$ python -q
>>> import numpy as np
>>> np.set_printoptions(suppress=True, linewidth=160)
>>> data = np.loadtxt("data.csv", delimiter=",")
>>> print(data)
[[  0.589   3.658   0.044   1.82   -1.325]
 [ -0.286   1.699   0.033   0.905  -0.567]
 [  1.294   7.06   -0.921   2.402   0.198]
 [ -0.47   -3.818   1.365  -0.453  -2.418]
 [ -0.299  -0.662   0.528   0.194  -0.862]
 [  1.561  13.14   -1.187   5.079  -0.856]
 [ -0.758  -7.248   0.9    -2.558  -0.166]
 [ -1.159 -15.964   3.03   -4.717  -2.544]
 [ -0.166  -8.197   1.272  -2.815  -0.283]
 [ -0.467  -7.474   0.768  -2.874   0.312]]
>>> u, g = data[0], data[2]
>>> print(round(float(u @ g), 3))
30.656
>>> print(round(float(u @ u), 3))
18.798
>>> pr = (u @ g) / (u @ u) * u
>>> print(round(float(np.linalg.norm(u + g) ** 2 + np.linalg.norm(u - g) ** 2), 3))
153.946
>>> print(np.linalg.matrix_rank(np.outer(u, g)))
1
>>> print(round((g - pr) @ u, 3))
-0.0
>>> print(pr.round(3))
[ 0.961  5.966  0.072  2.968 -2.161]
>>> x = np.array([-8, 7, -4, 0, 5])
>>> print(np.round(data @ x, 3))
[  14.093   11.214   43.742  -40.516   -8.664   79.96   -49.102 -127.316  -62.554  -50.094]
>>> print(np.sign((data @ x).round(6)))
[ 1.  1.  1. -1. -1.  1. -1. -1. -1. -1.]
>>> print(np.round(data @ np.ones(5), 3))
[  4.786   1.784  10.033  -5.794  -1.101  17.737  -9.83  -21.354 -10.189  -9.735]
>>> print(np.round(data @ (2 * x), 3))
[  28.186   22.428   87.484  -81.032  -17.328  159.92   -98.204 -254.632 -125.108 -100.188]
>>> Ac = (data - data.mean(axis=0)) / data.std(axis=0)
>>> print(np.argwhere(np.abs(Ac) > 2))
[[7 2]]
>>> beta = np.linalg.lstsq(np.delete(Ac, 4, axis=1), Ac[:, 4])[0]
>>> print(np.abs(beta).argmax())
1
>>> print(round(float(1 - np.var(Ac[:, 4] - np.delete(Ac, 4, axis=1) @ beta)), 3))
0.995
>>> print(beta.round(3))
[ -0.484  19.052   3.262 -15.372]
>>> K = np.load("dump.npy")
>>> print(K)
[[ 3.99   6.039  2.952  1.987 -1.991]
 [ 3.967  4.016  2.052 -0.011  0.03 ]
 [ 5.024  5.985  3.04   0.985 -0.992]]
>>> Y = K / np.sqrt((K ** 2).mean(axis=1, keepdims=True))
>>> print(np.linalg.matrix_rank(K - K.mean(axis=1, keepdims=True)))
3
>>> print(np.round(np.linalg.norm(Y, axis=1), 3))
[2.236 2.236 2.236]
>>> print(Y[0].round(3))
[ 1.074  1.625  0.795  0.535 -0.536]
>>> W2 = np.array([[8, 2, 6, 5, 1],
...     [8, 2, 2, 9, 5],
...     [1, 4, 8, 1, 0],
...     [2, 1, 3, 0, 4],
...     [8, 5, 2, 4, 5]])
>>> rng = np.random.default_rng(79)
>>> W0 = (rng.random((28, 5)) < 0.25) @ W2
>>> print(W0)
[[18  8  7 13 14]
 [10  3  9  5  5]
 [ 3  5 11  1  4]
 [ 8  2  6  5  1]
 [16  7  4 13 10]
 [ 2  1  3  0  4]
 [ 0  0  0  0  0]
 [10  3  5  9  9]
 [ 8  5  2  4  5]
 [ 8  5  2  4  5]
 [ 1  4  8  1  0]
 [ 8  2  6  5  1]
 [ 2  1  3  0  4]
 [ 9  6 14  6  1]
 [18  8  7 13 14]
 [ 8  5  2  4  5]
 [10  3  9  5  5]
 [ 0  0  0  0  0]
 [ 8  5  2  4  5]
 [18  8 11  9 10]
 [10  3  9  5  5]
 [ 8  2  2  9  5]
 [ 0  0  0  0  0]
 [10  3  5  9  9]
 [ 8  2  6  5  1]
 [ 0  0  0  0  0]
 [ 8  2  2  9  5]
 [ 9  6 10 10  5]]
>>> # row 9 repeats row 8
>>> Ac = W0 - W0.mean(axis=0)
>>> evecs = np.linalg.svd(Ac)[2][:1]
>>> Y = Ac - Ac @ evecs.T @ evecs
>>> print(np.round(np.diag(evecs.T @ evecs), 3))
[0.435 0.069 0.061 0.24  0.196]
>>> print(np.linalg.norm(Y, axis=1).round(6).argmax())
13
>>> print(np.round(np.linalg.norm(Y) / np.linalg.norm(Ac), 3))
0.484
>>> print(np.round(Y.std(axis=0), 3))
[0.999 1.341 3.281 1.504 1.814]
>>> Y = np.c_[W0[:, :1] @ np.array([[1]]), np.array([-4, -1, 2, -1, 1, 2, -5, -5, 0, -3, -5, -1, 2, -5, 1, 4, 3, 2, 5, 1, 2, -5, -4, -5, 3, -3, 0, -3])]
>>> print(Y)
[[18 -4]
 [10 -1]
 [ 3  2]
 [ 8 -1]
 [16  1]
 [ 2  2]
 [ 0 -5]
 [10 -5]
 [ 8  0]
 [ 8 -3]
 [ 1 -5]
 [ 8 -1]
 [ 2  2]
 [ 9 -5]
 [18  1]
 [ 8  4]
 [10  3]
 [ 0  2]
 [ 8  5]
 [18  1]
 [10  2]
 [ 8 -5]
 [ 0 -4]
 [10 -5]
 [ 8  3]
 [ 0 -3]
 [ 8  0]
 [ 9 -3]]
>>> print(np.linalg.matrix_rank(Y))
2
>>> print(np.round(np.linalg.norm(Y - W0 @ np.linalg.lstsq(W0, Y)[0], axis=0), 3) + 0)
[ 0.    14.151]
>>> C2 = Y.T @ Y
>>> print(np.diag(C2))
[2484  294]
>>> M = np.load("arr.npy")
>>> print(M)
[[ 1.898 -0.965 -2.329]
 [-2.435 -1.437  3.048]
 [ 1.475 -1.483 -1.881]
 [ 0.532 -3.985  1.808]
 [ 0.942  0.635 -0.441]
 [-1.256  2.948  4.904]
 [-2.178 -0.172  1.544]
 [-0.995  4.655 -1.361]
 [ 3.411 -2.051 -4.755]
 [ 1.042  0.882 -3.001]
 [ 0.306  1.525  1.616]
 [ 3.638  2.878 -0.44 ]
 [ 1.233  3.011  0.302]
 [-2.7   -2.766  0.556]]
>>> proj = M @ np.linalg.solve(M.T @ M, M.T)
>>> print(np.round(proj @ M[:, 1], 3))
[-0.965 -1.437 -1.483 -3.985  0.635  2.948 -0.172  4.655 -2.051  0.882  1.525  2.878  3.011 -2.766]
>>> print(np.round(np.trace(proj), 3))
3.0
>>> print(np.allclose(proj @ proj, proj))
True
>>> q, r_ = np.linalg.qr(M)
>>> print(np.round(np.trace(q @ q.T), 3))
3.0
>>> print(r_.round(3))
[[-7.419 -0.814  5.906]
 [ 0.     9.139  1.478]
 [ 0.     0.     6.911]]
>>> print(np.round(np.abs(np.diag(r_)), 3))
[7.419 9.139 6.911]
>>> Ac = M - M.mean(axis=0)
>>> evecs = np.linalg.svd(Ac)[2][:2]
>>> Y = Ac - Ac @ evecs.T @ evecs
>>> print(np.round(Y.std(axis=0), 3))
[0.995 0.177 0.709]
>>> print(np.round(np.diag(evecs.T @ evecs), 3))
[0.351 0.979 0.67 ]
>>> print(np.round(np.cov(Ac @ evecs.T, rowvar=False), 3) + 0)
[[8.932 0.   ]
 [0.    6.453]]
>>> print(round(np.linalg.norm(Y) / np.linalg.norm(Ac), 3))
0.311
>>> print(np.round((Ac @ evecs.T).std(axis=0), 3))
[2.88  2.448]
>>> U, sigma, vt = np.linalg.svd(K)
>>> print(sigma.round(3))
[13.171  1.967  0.055]
>>> print(np.argmax(sigma[:-1] / (sigma[1:] + 1e-6)) + 1)
2
>>> Y = U[:, :2] @ np.diag(sigma[:2]) @ vt[:2]
>>> print(np.linalg.matrix_rank(K, rtol=0.05))
2
>>> print(np.linalg.matrix_rank(Y))
2
>>> d = np.linalg.norm(M[:, None] - M[None], axis=-1)
>>> print(np.round(np.linalg.norm(M - M.mean(axis=0), axis=1), 3))
[3.03  4.486 2.781 4.632 0.81  5.843 3.011 4.783 6.086 3.112 2.075 4.221 2.906 4.339]
>>> print(d[:5, :5].round(3))
[[0.    6.922 0.805 5.301 2.653]
 [6.922 0.    6.292 4.103 5.279]
 [0.805 6.292 0.    4.556 2.616]
 [5.301 4.103 4.556 0.    5.155]
 [2.653 5.279 2.616 5.155 0.   ]]
>>> print(np.linalg.matrix_rank(d ** 2))
5
>>> print(d[7].round(6).argsort(kind="stable")[:4])
[ 7 12 10  4]
>>> E = np.load("out18.npy")
>>> print(E.round(3))
[[-1.339  0.323  3.661]
 [-2.495 -1.991  2.505]
 [-2.831 -2.661  2.169]
 [-3.317 -3.635  1.683]
 [-3.388 -3.776  1.612]
 [-4.827 -6.655  0.173]
 [-1.711 -0.423  3.289]
 [-2.975 -2.95   2.025]
 [-2.531 -2.062  2.469]
 [-2.79  -2.579  2.21 ]
 [-4.389 -5.778  0.611]
 [-3.372 -3.745  1.628]
 [-3.245 -3.49   1.755]
 [-2.747 -2.493  2.253]
 [-2.453 -1.906  2.547]
 [-3.116 -3.231  1.884]
 [-0.471  2.058  4.529]
 [-1.588 -0.176  3.412]
 [-1.75  -0.5    3.25 ]]
>>> Y = E / np.linalg.norm(E, axis=1)
Traceback (most recent call last):
  File "<python-input-78>", line 1, in <module>
    Y = E / np.linalg.norm(E, axis=1)
        ~~^~~~~~~~~~~~~~~~~~~~~~~~~~~
ValueError: operands could not be broadcast together with shapes (19,3) (19,) 
>>> Y = E / np.linalg.norm(E, axis=1, keepdims=True)
>>> C2 = Y @ Y.T
>>> print(np.argwhere(np.triu(np.abs(C2) > 0.95, 1)))
[[ 0  6]
 [ 0 17]
 [ 0 18]
 [ 1  2]
 [ 1  7]
 [ 1  8]
 [ 1  9]
 [ 1 13]
 [ 1 14]
 [ 1 15]
 [ 2  3]
 [ 2  4]
 [ 2  7]
 [ 2  8]
 [ 2  9]
 [ 2 11]
 [ 2 12]
 [ 2 13]
 [ 2 14]
 [ 2 15]
 [ 3  4]
 [ 3  7]
 [ 3  9]
 [ 3 10]
 [ 3 11]
 [ 3 12]
 [ 3 13]
 [ 3 15]
 [ 4  5]
 [ 4  7]
 [ 4  9]
 [ 4 10]
 [ 4 11]
 [ 4 12]
 [ 4 13]
 [ 4 15]
 [ 5 10]
 [ 5 11]
 [ 6 17]
 [ 6 18]
 [ 7  8]
 [ 7  9]
 [ 7 11]
 [ 7 12]
 [ 7 13]
 [ 7 14]
 [ 7 15]
 [ 8  9]
 [ 8 13]
 [ 8 14]
 [ 8 15]
 [ 9 11]
 [ 9 12]
 [ 9 13]
 [ 9 14]
 [ 9 15]
 [10 11]
 [10 12]
 [11 12]
 [11 13]
 [11 15]
 [12 13]
 [12 15]
 [13 14]
 [13 15]
 [14 15]
 [17 18]]
>>> X = np.loadtxt("mat.csv", delimiter=",")
>>> print(X)
[[1.    0.9   0.81  0.729]
 [0.9   1.    0.9   0.81 ]
 [0.81  0.9   1.    0.9  ]
 [0.729 0.81  0.9   1.   ]]
>>> q, evecs = np.linalg.qr(X[:, :2])[0], np.linalg.qr(X[:, 2:])[0]
>>> sigma = np.linalg.svd(q.T @ evecs, compute_uv=False)
>>> print((sigma > 0.9).sum())
1
>>> print(np.round(np.degrees(np.arccos(sigma.clip(0, 1))), 3))
[ 4.585 74.52 ]
>>> u = np.array([-1, 2, 0])
>>> print(np.round(np.correlate(X[1], X[3], "full"), 3))
[0.9   1.81  2.529 3.086 2.187 1.312 0.59 ]
>>> print(np.round(np.array([np.convolve(row, u, "same") for row in X]), 3))
[[1.1   0.99  0.891 1.458]
 [0.8   1.1   0.99  1.62 ]
 [0.72  0.8   1.1   1.8  ]
 [0.648 0.72  0.8   2.   ]]
>>> print(np.convolve(X[1], u))
[-0.9   0.8   1.1   0.99  1.62  0.  ]
>>> U, sigma, vt = np.linalg.svd(X)
>>> print(np.argmax(sigma[:-1] / (sigma[1:] + 1e-6)) + 1)
1
>>> Y = U[:, :1] @ np.diag(sigma[:1]) @ vt[:1]
>>> print(np.linalg.matrix_rank(X, rtol=0.05))
2
>>> print(round(float(np.linalg.norm(X - Y) / np.linalg.norm(X)), 3))
0.094
>>> print(Y.round(3))
[[0.838 0.881 0.881 0.838]
 [0.881 0.926 0.926 0.881]
 [0.881 0.926 0.926 0.881]
 [0.838 0.881 0.881 0.838]]
>>> print(round(np.abs(X - Y).max(), 3))
0.162
>>> print(round(np.linalg.norm(X - Y, 2), 3), round(sigma[1], 3))
0.31 0.31
>>> J = np.loadtxt("x.csv", delimiter=",")
>>> print(J.round(3))
[[ 1.     0.     0.     0.     0.   ]
 [ 0.     1.     0.     0.     0.   ]
 [ 0.     0.     0.809  0.     0.588]
 [ 0.     0.     0.     1.     0.   ]
 [ 0.     0.    -0.588  0.     0.809]]
>>> Y = J / np.sqrt((J ** 2).mean(axis=1, keepdims=True))
>>> print(np.round(J - J.mean(axis=1, keepdims=True), 3))
[[ 0.8   -0.2   -0.2   -0.2   -0.2  ]
 [-0.2    0.8   -0.2   -0.2   -0.2  ]
 [-0.279 -0.279  0.53  -0.279  0.308]
 [-0.2   -0.2   -0.2    0.8   -0.2  ]
 [-0.044 -0.044 -0.632 -0.044  0.765]]
>>> print(np.round(np.linalg.norm(Y, axis=1), 3))
[2.236 2.236 2.236 2.236 2.236]
>>> feats = np.load("m.npy")
>>> print(feats)
[[  0.5   1.5   1.2]
 [  0.6   0.5  -0.1]
 [  1.2  -0.1   0.3]
 [ -0.3   0.4   0.2]
 [ -0.7   1.6   0.3]
 [  1.5   1.5   1.2]
 [ -0.8   0.5  -0.9]
 [  1.7  -0.3  -0.7]
 [  1.    0.9  -1.6]
 [ -1.1   1.8  -0.5]
 [ -0.1  -0.2  -0.6]
 [ -0.3  -0.8   0. ]
 [ -0.2  -0.1   0.6]
 [  0.7   1.7   1.2]
 [  0.9   0.3   1.2]
 [-12.  -12.    6. ]
 [  0.    1.3   1. ]
 [ -1.4  -0.2   1.7]
 [ -0.2  -0.2   1.6]
 [ -1.8   0.9  -1.6]
 [ -0.6  -0.1   0. ]
 [ -1.1   1.5   0.3]
 [ -0.5  -0.5  -1.2]
 [ -0.3   0.   -0.6]
 [ -0.5  -1.7   0. ]
 [ -0.9  -2.   -0.1]]
>>> Ac = feats - feats.mean(axis=0)
>>> evecs = np.linalg.svd(Ac)[2][:1]
>>> Y = Ac - Ac @ evecs.T @ evecs
>>> print(np.round(np.linalg.norm(Y) / np.linalg.norm(Ac), 3))
0.342
>>> print(np.round(Y.std(axis=0), 3))
[0.661 0.642 0.93 ]
>>> x = np.array([-1, 1, 2, -1, 2])
>>> rhs = W0 @ x
>>> beta, lr = np.zeros(5), 1 / np.linalg.norm(W0, 2) ** 2
>>> for i in range(50):
...     beta -= lr * W0.T @ (W0 @ beta - rhs)
...     if i % 10 == 0: print(i, round(np.linalg.norm(W0 @ beta - rhs), 3))
... 
0 37.97
10 26.407
20 20.565
30 17.036
40 14.495
>>> print(np.round(np.linalg.cond(W0), 3))
12.4
>>> print(beta.round(3))
[-0.245  0.735  1.714 -0.702  0.911]
